% ipython --no-banner

In [1]: import numpy as np

In [2]: import numpy.linalg as la

In [3]: np.set_printoptions(suppress=True, linewidth=160)

In [4]: def rd(a):
   ...:     return np.round(a, 1) + 0
   ...: 

In [5]: out = np.array([[-2, -1, -2]])

In [6]: F = np.block([[np.zeros((1, 1)), out], [out.T, np.zeros((3, 3))]])

In [7]: F
Out[7]: 
array([[ 0., -2., -1., -2.],
       [-2.,  0.,  0.,  0.],
       [-1.,  0.,  0.,  0.],
       [-2.,  0.,  0.,  0.]])

In [8]: w, V = la.eigh(F)

In [9]: rd(V.T @ F @ V)
Out[9]: 
array([[-3.,  0.,  0.,  0.],
       [ 0.,  0.,  0.,  0.],
       [ 0.,  0.,  0.,  0.],
       [ 0.,  0.,  0.,  3.]])

In [10]: w.sum(), np.trace(F)
Out[10]: (np.float64(0.0), np.float64(0.0))

In [11]: rd(la.svd(F, compute_uv=False))
Out[11]: array([3., 3., 0., 0.])

In [12]: np.abs(V[:, -1]).round(6).argmax()
Out[12]: np.int64(0)

In [13]: np.argsort(-la.norm(F, axis=0).round(6), kind="stable")[:3]
Out[13]: array([0, 1, 3])

In [14]: la.cond(F) > 100
Out[14]: np.True_

In [15]: [round(float(x), 1) for x in la.svd(F, compute_uv=False)[:3]]
Out[15]: [3.0, 3.0, 0.0]

In [16]: la.matrix_rank(F, rtol=0.1)
Out[16]: np.int64(2)

In [17]: rd(la.norm(F, 2) / la.norm(F))
Out[17]: np.float64(0.7)

In [18]: rd(la.matrix_power(F, 4))
Out[18]: 
array([[81.,  0.,  0.,  0.],
       [ 0., 36., 18., 36.],
       [ 0., 18.,  9., 18.],
       [ 0., 36., 18., 36.]])

In [19]: F @ F
Out[19]: 
array([[9., 0., 0., 0.],
       [0., 4., 2., 4.],
       [0., 2., 1., 2.],
       [0., 4., 2., 4.]])

In [20]: rd(la.det(F))
Out[20]: np.float64(0.0)

In [21]: np.allclose(F, F.T)
Out[21]: True

In [22]: (F - F.T) / 2
Out[22]: 
array([[0., 0., 0., 0.],
       [0., 0., 0., 0.],
       [0., 0., 0., 0.],
       [0., 0., 0., 0.]])

In [23]: rng = np.random.default_rng(394932)

In [24]: out = F + rng.integers(-2, 3, (4, 2)) @ rng.integers(-2, 3, (2, 4))

In [25]: out
Out[25]: 
array([[-3., -2., -3., -4.],
       [-2.,  0., -8.,  4.],
       [-1.,  0., -4.,  2.],
       [-1.,  0., -2.,  2.]])

In [26]: la.matrix_rank(out - F, tol=1e-8)
Out[26]: np.int64(2)

In [27]: np.abs(np.diag(la.qr(F)[1])) > 1e-9
Out[27]: array([ True,  True, False, False])

In [28]: la.lstsq(F[:-1].T, F[-1])[2]
Out[28]: np.int32(2)

In [29]: rd(np.trace(la.pinv(F) @ F))
Out[29]: np.float64(2.0)

In [30]: E = np.array([[2.0, -3.0, 3.0], [2.0, -4.0, 4.0], [2.0, -3.0, 3.0]])

In [31]: rd(np.trace(la.pinv(E) @ E))
Out[31]: np.float64(2.0)

In [32]: rd(E @ la.pinv(E) @ E)
Out[32]: 
array([[ 2., -3.,  3.],
       [ 2., -4.,  4.],
       [ 2., -3.,  3.]])

In [33]: w1 = np.array([[3, 1, 1, 1], [1, 0, 1, 3], [2, 1, 2, 1]])

In [34]: b = np.array([-2, -1, 3, 2])

In [35]: H = np.maximum(E @ w1 + b, 0)

In [36]: (H > 0).mean(axis=0)
Out[36]: array([1., 1., 1., 0.])

In [37]: W2 = np.array([[3, 1], [2, 0], [2, -3], [2, -3]])

In [38]: w1 @ W2
Out[38]: 
array([[ 15,  -3],
       [ 11, -11],
       [ 14,  -7]])

In [39]: (H @ W2).round(6).argmax(axis=1)
Out[39]: array([0, 0, 0])

In [40]: A = np.loadtxt("dump.csv", delimiter=",")

In [41]: A
Out[41]: 
array([[  3.,   2.,   9.,   6.],
       [  0.,   4.,   0.,  12.],
       [  9.,   6.,  -9.,  -6.],
       [  0.,  12.,   0., -12.]])

In [42]: out = A / la.norm(A, axis=1, keepdims=True)

In [43]: G = out @ out.T

In [44]: (G - 2 * np.eye(4)).round(6).argmax(axis=1)
Out[44]: array([1, 0, 3, 2])

In [45]: rd(G[3])
Out[45]: array([-0.2, -0.4,  0.6,  1. ])

In [46]: feats = np.loadtxt("m.csv", delimiter=",")

In [47]: feats
Out[47]: 
array([[  8.1, -18.3,   6.6],
       [  8.2, -18.6,   6.1],
       [  9.9, -19.8,   5.3],
       [  8.3, -21.5,   4.8],
       [ 13.3,   1. ,   7.4],
       [ 14. ,  -0.2,   6.1],
       [  7. , -19.1,   5.9],
       [ 14.5,   0.1,   6.3],
       [  9. , -18.6,   6.2],
       [  8.6, -19.3,   5.2],
       [ 13. ,  -1.6,   4.8],
       [ 14.7,  -2.2,   5.1],
       [  6.7, -19.5,   5. ],
       [  7.3, -20.4,   5.4],
       [  8.1, -19.2,   6.8],
       [ 12.5,   1.1,   5.3],
       [  8. , -20.7,   6.8],
       [  7.7, -20.1,   7.1],
       [ 14.7,  -0.3,   6.3],
       [ 13.3,  -2.4,   5.8],
       [ 13.7,   0.6,   5.7],
       [ 14.1,   0.5,   6.2],
       [ 14.5,  -0.1,   5.1],
       [  7.1, -20.2,   7.2],
       [  7.6, -20.9,   6.2],
       [ 14.5,  -0.5,   5.9],
       [ 13.4,   0.5,   6.8]])

In [48]: Uu, sv, Vt = la.svd(feats)

In [49]: np.argmax(sv[:-1] / (sv[1:] + 1e-6)) + 1
Out[49]: np.int64(2)

In [50]: out = Uu[:, :2] @ np.diag(sv[:2]) @ Vt[:2]

In [51]: rd(la.norm(feats - out, 2)), rd(sv[2])
Out[51]: (np.float64(4.2), np.float64(4.2))

In [52]: la.matrix_rank(feats, rtol=0.05)
Out[52]: np.int64(2)

In [53]: rd(la.norm(feats - out) / la.norm(feats))
Out[53]: np.float64(0.0)

In [54]: rd(np.abs(feats - out).max())
Out[54]: np.float64(1.6)

In [55]: lab = feats[:, 2] > np.median(feats[:, 2])

In [56]: r0 = feats[lab].mean(axis=0) - feats[~lab].mean(axis=0)

In [57]: ((feats - feats.mean(axis=0)) @ r0 > 0).astype(int)
Out[57]: array([1, 1, 1, 1, 0, 0, 1, 0, 1, 1, 0, 0, 1, 1, 1, 0, 1, 1, 0, 0, 0, 0, 0, 1, 1, 0, 0])

In [58]: rd(r0)
Out[58]: array([-0.6, -1.8,  1.2])

In [59]: round(np.log10(la.cond(feats)))
Out[59]: 1

In [60]: [round(float(x), 1) for x in la.svd(feats, compute_uv=False)[:3]]
Out[60]: [88.0, 45.8, 4.2]

In [61]: rd(np.abs(la.svd(feats)[2][-1]))
Out[61]: array([0.4, 0.1, 0.9])

In [62]: J = np.array([[3, 2, 5], [-6, -7, -4], [-1, -2, 1]])

In [63]: la.matrix_rank(J, rtol=0.1)
Out[63]: np.int64(2)

In [64]: np.argsort(-la.norm(J, axis=0).round(6), kind="stable")[:3]
Out[64]: array([1, 0, 2])

In [65]: [round(float(x), 1) for x in la.svd(J, compute_uv=False)[:3]]
Out[65]: [11.5, 3.6, 0.0]

In [66]: K = np.cumsum(np.array([[-2, -3, -3],
    ...:     [-4, 3, 4],
    ...:     [-2, 3, -2],
    ...:     [5, 1, 4],
    ...:     [1, 0, -3],
    ...:     [5, -5, -1],
    ...:     [-5, -2, 5],
    ...:     [3, -1, 2],
    ...:     [1, 2, -4],
    ...:     [4, 4, -3],
    ...:     [0, 5, 2],
    ...:     [0, 3, -4],
    ...:     [-4, -4, 0],
    ...:     [2, -1, -5],
    ...:     [-3, 2, 1],
    ...:     [4, -5, 2]]), axis=0)

In [67]: K
Out[67]: 
array([[-2, -3, -3],
       [-6,  0,  1],
       [-8,  3, -1],
       [-3,  4,  3],
       [-2,  4,  0],
       [ 3, -1, -1],
       [-2, -3,  4],
       [ 1, -4,  6],
       [ 2, -2,  2],
       [ 6,  2, -1],
       [ 6,  7,  1],
       [ 6, 10, -3],
       [ 2,  6, -3],
       [ 4,  5, -8],
       [ 1,  7, -7],
       [ 5,  2, -5]])

In [68]: lab = K[:, 2] > np.median(K[:, 2])

In [69]: r0 = K[lab].mean(axis=0) - K[~lab].mean(axis=0)

In [70]: lab.astype(int)
Out[70]: array([0, 1, 0, 1, 1, 0, 1, 1, 1, 0, 1, 0, 0, 0, 0, 0])

In [71]: m1 = np.loadtxt("w.csv", delimiter=",")

In [72]: rd(m1)
Out[72]: 
array([[0.2, 0.4, 0. ],
       [0.4, 0.8, 0.1],
       [0. , 0.1, 0. ]])

In [73]: rd(np.poly(m1))
Out[73]: array([ 1., -1.,  0.,  0.])

In [74]: rd(la.det(2 * m1)), rd(la.det(m1))
Out[74]: (np.float64(0.0), np.float64(0.0))

In [75]: rd(np.kron(np.eye(2, dtype=int), m1))
Out[75]: 
array([[0.2, 0.4, 0. , 0. , 0. , 0. ],
       [0.4, 0.8, 0.1, 0. , 0. , 0. ],
       [0. , 0.1, 0. , 0. , 0. , 0. ],
       [0. , 0. , 0. , 0.2, 0.4, 0. ],
       [0. , 0. , 0. , 0.4, 0.8, 0.1],
       [0. , 0. , 0. , 0. , 0.1, 0. ]])

In [76]: rd(la.eigvals(m1).sum().real)
Out[76]: np.float64(1.0)

In [77]: rd(la.det(m1[::-1]))
Out[77]: np.float64(0.0)

In [78]: np.einsum("ij,ji->", m1, m1)
Out[78]: np.float64(1.0)

In [79]: Q, _ = la.qr(np.array([[0.5, -0.3, -2.0, -1.8],
    ...:     [-1.4, 0.5, -1.6, -0.5],
    ...:     [0.5, 1.1, -0.6, 1.2],
    ...:     [0.6, 1.6, -0.3, -1.3]]))

In [80]: X = -3 * Q

In [81]: rd(X)
Out[81]: 
array([[ 0.9, -0.6, -2.8, -0.4],
       [-2.5,  1.2, -1.1,  0. ],
       [ 0.9,  1.5, -0.4,  2.4],
       [ 1.1,  2.2,  0.1, -1.7]])

In [82]: rd(la.det(X[::-1]))
Out[82]: np.float64(-81.0)

In [83]: def softmax(z):
    ...:     e = np.exp(z - z.max(axis=-1, keepdims=True))
    ...:     return e / e.sum(axis=-1, keepdims=True)
    ...: 

In [84]: rd(softmax(X[0] + -2))
Out[84]: array([0.7, 0.1, 0. , 0.2])

In [85]: att = X @ X.T / np.sqrt(4)

In [86]: softmax(att).round(6).argmax(axis=1)
Out[86]: array([0, 1, 2, 3])
